% ipython --no-banner

In [1]: import numpy as np

In [2]: from numpy import linalg as LA

In [3]: np.set_printoptions(precision=1, suppress=True, linewidth=140, floatmode="fixed")

In [4]: rd = lambda a: np.round(a, 1) + 0

In [5]: A = np.load("case0.npy")

In [6]: A
Out[6]: 
array([[0, 3, 4],
       [0, 1, 2],
       [0, 0, 5],
       [0, 1, 5],
       [0, 7, 2],
       [0, 1, 5],
       [0, 0, 3],
       [1, 0, 5],
       [0, 1, 3],
       [0, 3, 2]])

In [7]: G = np.cov(A, rowvar=False)

In [8]: rd(np.corrcoef(A.T))
Out[8]: 
array([[ 1.0, -0.3,  0.4],
       [-0.3,  1.0, -0.5],
       [ 0.4, -0.5,  1.0]])

In [9]: np.argsort(-A.std(axis=0).round(6), kind="stable")
Out[9]: array([1, 2, 0])

In [10]: np.argwhere(np.triu(np.abs(np.corrcoef(A.T)) > 0.8, 1))
Out[10]: array([], shape=(0, 2), dtype=int64)

In [11]: P = A @ LA.solve(A.T @ A, A.T)

In [12]: rd(np.diag(P))
Out[12]: array([0.2, 0.0, 0.3, 0.2, 0.8, 0.2, 0.1, 1.0, 0.1, 0.1])

In [13]: LA.matrix_rank(np.eye(10) - P)
Out[13]: np.int64(7)

In [14]: rd(P)
Out[14]: 
array([[ 0.2,  0.1,  0.1,  0.1,  0.2,  0.1,  0.1,  0.0,  0.1,  0.1],
       [ 0.1,  0.0,  0.1,  0.1,  0.1,  0.1,  0.0,  0.0,  0.0,  0.0],
       [ 0.1,  0.1,  0.3,  0.2, -0.1,  0.2,  0.2,  0.0,  0.1,  0.0],
       [ 0.1,  0.1,  0.2,  0.2,  0.0,  0.2,  0.1,  0.0,  0.1,  0.0],
       [ 0.2,  0.1, -0.1,  0.0,  0.8,  0.0, -0.1,  0.0,  0.0,  0.3],
       [ 0.1,  0.1,  0.2,  0.2,  0.0,  0.2,  0.1,  0.0,  0.1,  0.0],
       [ 0.1,  0.0,  0.2,  0.1, -0.1,  0.1,  0.1,  0.0,  0.1,  0.0],
       [ 0.0,  0.0,  0.0,  0.0,  0.0,  0.0,  0.0,  1.0,  0.0,  0.0],
       [ 0.1,  0.0,  0.1,  0.1,  0.0,  0.1,  0.1,  0.0,  0.1,  0.0],
       [ 0.1,  0.0,  0.0,  0.0,  0.3,  0.0,  0.0,  0.0,  0.0,  0.1]])

In [15]: rd(np.trace(P))
Out[15]: np.float64(3.0)

In [16]: np.allclose(P @ P, P)
Out[16]: True

In [17]: x = np.array([-3, 2, -3])

In [18]: rhs = A @ x

In [19]: rd(LA.solve(A.T @ A, A.T @ rhs))
Out[19]: array([-3.0,  2.0, -3.0])

In [20]: rng = np.random.default_rng(84)

In [21]: rhs = rhs + 0.3 * rng.normal(size=10)

In [22]: rd(rhs)
Out[22]: array([ -6.5,  -4.1, -15.7, -12.7,   7.6, -13.1,  -8.8, -18.0,  -7.3,   0.3])

In [23]: b, *_ = LA.lstsq(A, rhs)

In [24]: rd(A.T @ (rhs - A @ b))
Out[24]: array([0.0, 0.0, 0.0])

In [25]: rd(b)
Out[25]: array([-2.8,  2.0, -3.0])

In [26]: arr = np.loadtxt("sample9.csv", delimiter=",")

In [27]: rd(arr)
Out[27]: 
array([[ 0.7,  0.4,  0.5],
       [ 0.4,  0.3, -0.8],
       [ 0.5, -0.8,  0.0]])

In [28]: P = np.triu(np.array([[-3, 4, 5], [-2, 3, 0], [-2, 4, -4]]), 1) + np.eye(3)

In [29]: Y = P @ arr @ LA.inv(P)

In [30]: rd(Y)
Out[30]: 
array([[  5.2, -23.3, -28.7],
       [  0.4,  -1.5,  -3.1],
       [  0.5,  -3.0,  -2.7]])

In [31]: rd(P @ arr - arr @ P)
Out[31]: 
array([[ 4.5, -6.0, -7.0],
       [ 0.0, -1.8, -2.2],
       [ 0.0, -2.1, -2.7]])

In [32]: LA.matrix_rank(Y)
Out[32]: np.int64(3)
